In [1]: import numpy as np

In [2]: from numpy import linalg as LA

In [3]: np.set_printoptions(precision=4, suppress=True, linewidth=200, legacy="1.25")

In [4]: feats = np.loadtxt("test18.csv", delimiter=",")

In [5]: print(feats)
[[ 0.  1.  0.]
 [ 0.  0. -3.]
 [ 7.  0.  0.]]

In [6]: A2 = feats / LA.norm(feats, axis=1, keepdims=True)

In [7]: G = A2 @ A2.T

In [8]: print(LA.norm(A2, axis=1))
[1. 1. 1.]

In [9]: print(G[0])
[1. 0. 0.]

In [10]: mat = np.loadtxt("layer7.csv", delimiter=",")

In [11]: print(mat)
[[ 18.0452   6.0747  18.134    5.9615   2.1108]
 [ -4.5896  -1.7351  -4.6329  -1.6159  -0.481 ]
 [ 12.58     4.1399  12.5127   4.2215   1.3856]
 [ -6.8648  -2.2704  -6.8674  -2.235   -0.7515]
 [  8.0271   2.7074   8.1134   2.7297   0.9245]
 [  0.6552   0.2632   0.6479   0.2402   0.0608]
 [  8.397    2.7459   8.3412   2.8189   0.8995]
 [ -4.3242  -1.4657  -4.2572  -1.3729  -0.493 ]
 [  4.2402   1.4674   4.1495   1.3303   0.518 ]
 [ -0.0884  -0.072   -0.1615  -0.0069   0.0218]
 [ -0.6655  -0.2272  -0.6393  -0.1276  -0.059 ]
 [  6.1366   2.0186   5.9967   2.0031   0.6679]
 [ -1.5826  -0.4785  -1.5692  -0.4659  -0.1564]
 [ -4.3822  -1.4969  -4.4139  -1.4049  -0.4311]
 [ 14.9766   5.0069  15.0853   4.9777   1.6149]
 [  4.4715   1.5025   4.3068   1.4481   0.564 ]
 [-20.9212  -6.9744 -21.0116  -6.9038  -2.3665]
 [  9.2234   3.0491   9.2814   3.1112   0.9605]
 [ -6.9877  -2.5034  -7.0322  -2.2494  -0.7662]]

In [12]: x0 = np.array([5, 2, 0, 0, 2])

In [13]: y = mat @ x0

In [14]: coef, lr = np.zeros(5), 1 / LA.norm(mat, 2) ** 2

In [15]: for i in range(15):
    ...:     coef -= lr * mat.T @ (mat @ coef - y)
    ...:     if i % 5 == 0: print(i, round(LA.norm(mat @ coef - y), 4))
    ...: 
0 1.0576
5 1.0575
10 1.0574

In [16]: print(round(LA.cond(mat), 4))
361.6739

In [17]: print(coef)
[2.6331 0.8822 2.6376 0.8717 0.2949]

In [18]: Xs = mat - mat.mean(axis=0)

In [19]: vecs = LA.svd(Xs)[2][:1]

In [20]: A2 = Xs - Xs @ vecs.T @ vecs

In [21]: print((Xs @ vecs.T).std(axis=0))
[13.4311]

In [22]: print(np.diag(vecs.T @ vecs))
[0.4465 0.0503 0.4489 0.0488 0.0056]

In [23]: print(round(LA.norm(A2) / LA.norm(Xs), 4))
0.0075

In [24]: O, r_ = LA.qr(mat)

In [25]: print(np.round(O.T @ O, 4) + 0)
[[1. 0. 0. 0. 0.]
 [0. 1. 0. 0. 0.]
 [0. 0. 1. 0. 0.]
 [0. 0. 0. 1. 0.]
 [0. 0. 0. 0. 1.]]

In [26]: print(np.trace(O @ O.T))
5.0

In [27]: F = np.load("mat.npy")

In [28]: print(F)
[[ 1  1  1  1  1  1  1  1]
 [ 1  1  1  1 -1 -1 -1 -1]
 [ 1  1 -1 -1 -1 -1  1  1]
 [ 1  1 -1 -1  1  1 -1 -1]]

In [29]: def softmax(z):
    ...:     e = np.exp(z - z.max(axis=-1, keepdims=True))
    ...:     return e / e.sum(axis=-1, keepdims=True)
    ...: 

In [30]: print(softmax(F[0]))
[0.125 0.125 0.125 0.125 0.125 0.125 0.125 0.125]

In [31]: print(softmax(10 * F[0]))
[0.125 0.125 0.125 0.125 0.125 0.125 0.125 0.125]

In [32]: att = F @ F.T / np.sqrt(8)

In [33]: print(softmax(att)[0] @ F)
[1.     1.     0.7992 0.7992 0.7992 0.7992 0.7992 0.7992]

In [34]: A2 = F / np.sqrt((F ** 2).mean(axis=1, keepdims=True))

In [35]: print(LA.matrix_rank(F - F.mean(axis=1, keepdims=True)))
3

In [36]: print(F - F.mean(axis=1, keepdims=True))
[[ 0.  0.  0.  0.  0.  0.  0.  0.]
 [ 1.  1.  1.  1. -1. -1. -1. -1.]
 [ 1.  1. -1. -1. -1. -1.  1.  1.]
 [ 1.  1. -1. -1.  1.  1. -1. -1.]]

In [37]: u, v = F[3], F[1]

In [38]: print(u @ u)
8

In [39]: print(u @ v)
0

In [40]: p = (u @ v) / (u @ u) * u

In [41]: print(round(float(LA.norm(u + v) ** 2 + LA.norm(u - v) ** 2), 4))
32.0

In [42]: A2 = F / LA.norm(F, axis=1, keepdims=True)

In [43]: G = A2 @ A2.T

In [44]: print(np.argwhere(np.triu(np.abs(G) > 0.95, 1)))
[]

In [45]: A = np.load("case17.npy")

In [46]: print(A)
[[ 0.5786  0.1929 -0.45    0.0643]
 [ 0.1929  0.0643 -0.15    0.0214]
 [-0.45   -0.15    0.35   -0.05  ]
 [ 0.0643  0.0214 -0.05    0.0071]]

In [47]: u, v = A[1], A[2]

In [48]: print(round(float(u @ u), 4))
0.0643

In [49]: print(u @ v)
-0.15

In [50]: p = (u @ v) / (u @ u) * u

In [51]: print(np.round(v - p, 4) + 0)
[0. 0. 0. 0.]

In [52]: print(np.round((v - p) @ u, 4))
0.0
